In [1]: import numpy as np

In [2]: import numpy.linalg as la

In [3]: np.set_printoptions(precision=2, suppress=True, linewidth=160, legacy="1.25")

In [4]: E = np.array([[0, 0, -2, 0, 0],
   ...:     [0, 2, 0, 0, 0],
   ...:     [1, 0, 0, 0, 0],
   ...:     [0, 0, 0, 0, 1],
   ...:     [0, 0, 0, -2, 0]])

In [5]: # splits into 3 blocks

In [6]: print(np.allclose(E, E.T))
False

In [7]: print((E - E.T) / 2)
[[ 0.   0.  -1.5  0.   0. ]
 [ 0.   0.   0.   0.   0. ]
 [ 1.5  0.   0.   0.   0. ]
 [ 0.   0.   0.   0.   1.5]
 [ 0.   0.   0.  -1.5  0. ]]

In [8]: print(E @ E)
[[-2  0  0  0  0]
 [ 0  4  0  0  0]
 [ 0  0 -2  0  0]
 [ 0  0  0 -2  0]
 [ 0  0  0  0 -2]]

In [9]: print(np.sort(np.abs(la.eigvals(E))))
[1.41 1.41 1.41 1.41 2.  ]

In [10]: print(np.trace(E))
2

In [11]: u = np.array([-1, -1, -2])

In [12]: print(np.correlate(E[4], E[2], "full"))
[ 0  0  0  0  0  0  0 -2  0]

In [13]: print(np.convolve(E[4], u))
[0 0 0 2 2 4 0]

In [14]: print(np.cross(E[4, :3], E[2, :3]))
[0 0 0]

In [15]: print(np.array([np.convolve(row, u, "same") for row in E]))
[[ 0  2  2  4  0]
 [-2 -2 -4  0  0]
 [-1 -2  0  0  0]
 [ 0  0  0 -1 -1]
 [ 0  0  2  2  4]]

In [16]: print(np.polyval(u, E[4]))
[-2 -2 -2 -4 -2]

In [17]: rng = np.random.default_rng(13545)

In [18]: labels = rng.permutation(5)

In [19]: print(labels)
[2 4 1 0 3]

In [20]: M2 = E[labels][:, labels]

In [21]: print(round(float(la.det(M2)), 2), np.round(la.det(E[labels]), 2))
8.0 8.0

In [22]: print(np.diag(M2))
[0 0 2 0 0]

In [23]: print(np.trace(M2))
2

In [24]: print(E.sum(axis=0))
[ 1  2 -2 -2  1]

In [25]: print(E.shape)
(5, 5)

In [26]: arr = np.load("dump.npy")

In [27]: print(arr)
[[ 4  4  4  4  4  4]
 [ 4  8  8  8  8  8]
 [ 4  8 12 12 12 12]
 [ 4  8 12 16 16 16]
 [ 4  8 12 16 20 20]
 [ 4  8 12 16 20 24]]

In [28]: blk = np.stack([arr, 3 * arr, arr[::-1]])

In [29]: print(la.matrix_rank(blk))
[6 6 6]
